In [1]: import numpy as np

In [2]: np.set_printoptions(suppress=True, linewidth=160)

In [3]: m1 = np.loadtxt("arr.csv", delimiter=",")

In [4]: print(m1)
[[ 0.  5.  3. -4. -2.  4. -2. -1.  3.]
 [ 0.  0. -4.  3. -4. -1. -3.  3. -5.]
 [ 0.  0.  0. -2.  1. -1. -1.  0.  0.]
 [ 0.  0.  0.  0.  1.  5. -2.  0. -3.]
 [ 0.  0.  0.  0.  0.  2. -5.  5.  1.]
 [ 0.  0.  0.  0.  0.  0.  4.  0.  2.]
 [ 0.  0.  0.  0.  0.  0.  0. -5. -3.]
 [ 0.  0.  0.  0.  0.  0.  0.  0.  4.]
 [ 0.  0.  0.  0.  0.  0.  0.  0.  0.]]

In [5]: # triangular: eigenvalues sit on the diagonal

In [6]: r = np.linalg.matrix_rank(m1)

In [7]: print(r)
8

In [8]: ns = np.linalg.svd(m1)[2][r:].T

In [9]: print(ns.shape)
(9, 1)

In [10]: print([int(np.linalg.matrix_rank(np.delete(m1, i, axis=0))) for i in range(9)])
[7, 7, 7, 7, 7, 7, 7, 7, 8]

In [11]: print([int(np.linalg.matrix_rank(m1[:, :j + 1])) for j in range(9)])
[0, 1, 2, 3, 4, 5, 6, 7, 8]

In [12]: rng = np.random.default_rng(62)

In [13]: z = rng.permutation(9)

In [14]: print(z)
[6 4 8 2 0 1 7 5 3]

In [15]: A2 = m1[z][:, z]

In [16]: print(np.diag(A2))
[0. 0. 0. 0. 0. 0. 0. 0. 0.]

In [17]: print(np.round(np.sort(np.abs(np.linalg.eigvals(A2))), 2))
[0. 0. 0. 0. 0. 0. 0. 0. 0.]

In [18]: U, sv, Vh = np.linalg.svd(m1, full_matrices=False)

In [19]: print(np.round(U.T @ U, 2) + 0)
[[1. 0. 0. 0. 0. 0. 0. 0. 0.]
 [0. 1. 0. 0. 0. 0. 0. 0. 0.]
 [0. 0. 1. 0. 0. 0. 0. 0. 0.]
 [0. 0. 0. 1. 0. 0. 0. 0. 0.]
 [0. 0. 0. 0. 1. 0. 0. 0. 0.]
 [0. 0. 0. 0. 0. 1. 0. 0. 0.]
 [0. 0. 0. 0. 0. 0. 1. 0. 0.]
 [0. 0. 0. 0. 0. 0. 0. 1. 0.]
 [0. 0. 0. 0. 0. 0. 0. 0. 1.]]

In [20]: print(round(np.sqrt((sv ** 2).sum()), 2), round(float(np.linalg.norm(m1)), 2))
18.44 18.44

In [21]: print(np.round(sv / sv[0], 2))
[1.   0.9  0.7  0.46 0.35 0.22 0.11 0.01 0.  ]

In [22]: T = np.stack([m1, -1 * m1, m1[::-1]])

In [23]: print(np.linalg.matrix_rank(T))
[8 8 8]

In [24]: print(T.sum(axis=0))
[[ 0.  0.  0.  0.  0.  0.  0.  0.  0.]
 [ 0.  0.  0.  0.  0.  0.  0.  0.  4.]
 [ 0.  0.  0.  0.  0.  0.  0. -5. -3.]
 [ 0.  0.  0.  0.  0.  0.  4.  0.  2.]
 [ 0.  0.  0.  0.  0.  2. -5.  5.  1.]
 [ 0.  0.  0.  0.  1.  5. -2.  0. -3.]
 [ 0.  0.  0. -2.  1. -1. -1.  0.  0.]
 [ 0.  0. -4.  3. -4. -1. -3.  3. -5.]
 [ 0.  5.  3. -4. -2.  4. -2. -1.  3.]]

In [25]: print(np.round(np.linalg.norm(T, axis=(1, 2)), 2))
[18.44 18.44 18.44]
